$ python3 -q
>>> import numpy as np
>>> np.set_printoptions(precision=4, suppress=True, linewidth=140)
>>> def rd(a):
...     return np.round(a, 4) + 0
... 
>>> A2 = np.array([[-1.3], [-0.3], [0.2]])
>>> C = np.array([[-2.8, -0.2, -0.3]])
>>> J = A2 @ C
>>> rd(J)
array([[ 3.64,  0.26,  0.39],
       [ 0.84,  0.06,  0.09],
       [-0.56, -0.04, -0.06]])
>>> rng = np.random.default_rng(5551)
>>> A2 = J + rng.integers(-2, 3, (3, 1)) @ rng.integers(-2, 3, (1, 3))
>>> rd(A2)
array([[ 5.64,  4.26,  2.39],
       [-1.16, -3.94, -1.91],
       [ 0.44,  1.96,  0.94]])
>>> np.abs(A2 - J).sum(axis=1)
array([8., 8., 4.])
>>> A2 - J
array([[ 2.,  4.,  2.],
       [-2., -4., -2.],
       [ 1.,  2.,  1.]])
>>> print(np.linalg.matrix_rank(A2 - J, tol=1e-8))
1
>>> T = np.stack([A2, 4 * A2, A2[::-1]])
>>> rd(np.linalg.det(T))
array([0., 0., 0.])
>>> T.shape
(3, 3, 3)
>>> X = np.loadtxt("data.csv", delimiter=",")
>>> X
array([[-3.,  2.,  0.,  3.],
       [ 0., -1., -2., -1.],
       [ 0.,  0.,  0., -2.],
       [ 0.,  2., -1., -1.]])
>>> rd(np.linalg.norm(X, 1)), rd(np.linalg.norm(X, np.inf))
(np.float64(7.0), np.float64(8.0))
>>> np.linalg.norm(X, axis=1).argmax()
np.int64(0)
>>> X[0] @ X[1]
np.float64(-5.0)
>>> rd(np.linalg.norm(X, axis=1))
array([4.6904, 2.4495, 2.    , 2.4495])
>>> E = np.array([[1.1, 0.0], [0.0, 0.9], [-2.1, 1.3], [-1.1, -0.8]])
>>> print(E)
[[ 1.1  0. ]
 [ 0.   0.9]
 [-2.1  1.3]
 [-1.1 -0.8]]
>>> A2 = E + rng.integers(-2, 3, (4, 1)) @ rng.integers(-2, 3, (1, 2))
>>> print(rd(A2))
[[ 1.1  0. ]
 [-2.   4.9]
 [-0.1 -2.7]
 [-0.1 -2.8]]
>>> rd(np.linalg.svd(A2 - E, compute_uv=False))
array([6.7082, 0.    ])
>>> A2 = np.c_[E[:, :1] @ np.array([[3]]), np.array([1, -3, 2, 1])]
>>> rd(A2)
array([[ 3.3,  1. ],
       [ 0. , -3. ],
       [-6.3,  2. ],
       [-3.3,  1. ]])
>>> print(np.linalg.matrix_rank(A2))
2
>>> rd(np.linalg.norm(A2 - E @ np.linalg.lstsq(E, A2)[0], axis=0))
array([0.   , 3.293])
>>> np.linalg.matrix_rank(np.c_[E, A2])
np.int64(3)
>>> rd(np.linalg.norm(np.linalg.qr(E)[0].T @ A2, axis=0) ** 2 / ((A2 ** 2).sum(axis=0) + 1e-12))
array([1.    , 0.2771])
